$ python -q
>>> import numpy as np
>>> from numpy import linalg as LA
>>> np.set_printoptions(precision=1, suppress=True, linewidth=140, sign=" ")
>>> def tidy(a):
...     return np.round(a, 1) + 0
... 
>>> J = np.array([[6.0, 0.0, -12.0, -1.0],
...     [5.0, 1.0, -16.0, 3.0],
...     [0.0, 0.0, -7.0, 0.0],
...     [0.0, 0.0, -12.0, 5.0]])
>>> J
array([[  6.,   0., -12.,  -1.],
       [  5.,   1., -16.,   3.],
       [  0.,   0.,  -7.,   0.],
       [  0.,   0., -12.,   5.]])
>>> t3 = np.stack([J, -2 * J, J[::-1]])
>>> t3.shape
(3, 4, 4)
>>> print((t3 @ J.T).shape)
(3, 4, 4)
>>> LA.matrix_rank(t3.reshape(3, -1))
np.int64(2)
>>> LA.matrix_rank(t3)
array([ 4,  4,  4])
>>> t3.sum(axis=0)
array([[-6.,  0.,  0.,  6.],
       [-5., -1.,  9., -3.],
       [ 5.,  1., -9.,  3.],
       [ 6.,  0.,  0., -6.]])
>>> tidy(LA.norm(t3, axis=(1, 2)))
array([ 26.3,  52.5,  26.3])
>>> tidy(LA.det(t3))
array([ -210., -3360.,  -210.])
>>> W0 = np.load("m.npy")
>>> W0
array([[-0.1,  0.1, -0.2,  0.6],
       [-1.4,  1.7, -1.5,  4.5],
       [ 1.3, -1.6,  1.4, -4.3],
       [ 0.5, -0.5,  0.5, -1.6],
       [ 0.4, -0.3,  0.5, -1.1],
       [-0.3,  0.2, -0.5,  1.2],
       [-2.5,  2.1, -2.2,  6.4],
       [-0.4,  0.6, -0.4,  1.5],
       [-1.4,  1.1, -1.3,  3.8],
       [ 0.1,  0. ,  0.1, -0.2],
       [ 0.4, -0.4,  0.5, -0.9],
       [-0.1,  0.1, -0.1,  0.3],
       [-0.5,  0.5, -0.6,  1.8],
       [-0.3,  0.2, -0.3,  0.6],
       [ 0.9, -0.7,  0.8, -2.1],
       [ 0.4, -0.3,  0.3, -1. ],
       [ 1.9, -2.1,  2.3, -6. ],
       [ 0.3, -0.3,  0.2, -0.8],
       [ 0.5, -0.3,  0.3, -1.1],
       [ 0.6, -0.7,  0.6, -1.8],
       [ 0. ,  0. , -0.1,  0. ],
       [-0.7,  0.7, -0.9,  2.2],
       [ 1.1, -1.3,  1.1, -3.6],
       [-0.6,  0.5, -0.4,  1.4],
       [ 3. , -2.7,  2.5, -7.9],
       [ 0.1, -0.1, -0.2,  0.1],
       [ 0.8, -0.6,  0.6, -1.8]])
>>> U, sigma, VT = LA.svd(W0)
>>> tidy(sigma)
array([ 18. ,   0.7,   0.6,   0.4])
>>> np.argmax(sigma[:-1] / (sigma[1:] + 1e-6)) + 1
np.int64(1)
>>> out = U[:, :1] @ np.diag(sigma[:1]) @ VT[:1]
>>> tidy(LA.norm(W0 - out, 2)), tidy(sigma[1])
(np.float64(0.7), np.float64(0.7))
>>> tidy(LA.norm(W0 - out) / LA.norm(W0))
np.float64(0.1)
>>> LA.matrix_rank(W0, rtol=0.05)
np.int64(1)
>>> tidy(out)
array([[-0.2,  0.2, -0.2,  0.5],
       [-1.6,  1.5, -1.5,  4.5],
       [ 1.5, -1.5,  1.4, -4.3],
       [ 0.6, -0.5,  0.5, -1.6],
       [ 0.4, -0.4,  0.4, -1.1],
       [-0.4,  0.4, -0.4,  1.1],
       [-2.3,  2.2, -2.2,  6.4],
       [-0.5,  0.5, -0.5,  1.5],
       [-1.3,  1.3, -1.3,  3.8],
       [ 0.1, -0.1,  0.1, -0.2],
       [ 0.4, -0.3,  0.3, -1. ],
       [-0.1,  0.1, -0.1,  0.3],
       [-0.6,  0.6, -0.6,  1.7],
       [-0.2,  0.2, -0.2,  0.6],
       [ 0.8, -0.7,  0.7, -2.2],
       [ 0.3, -0.3,  0.3, -1. ],
       [ 2.1, -2.1,  2. , -6. ],
       [ 0.3, -0.3,  0.3, -0.8],
       [ 0.4, -0.4,  0.4, -1.1],
       [ 0.6, -0.6,  0.6, -1.8],
       [ 0. ,  0. ,  0. ,  0. ],
       [-0.8,  0.8, -0.7,  2.2],
       [ 1.2, -1.2,  1.2, -3.5],
       [-0.5,  0.5, -0.5,  1.4],
       [ 2.8, -2.7,  2.7, -7.9],
       [ 0. ,  0. ,  0. ,  0.1],
       [ 0.6, -0.6,  0.6, -1.8]])
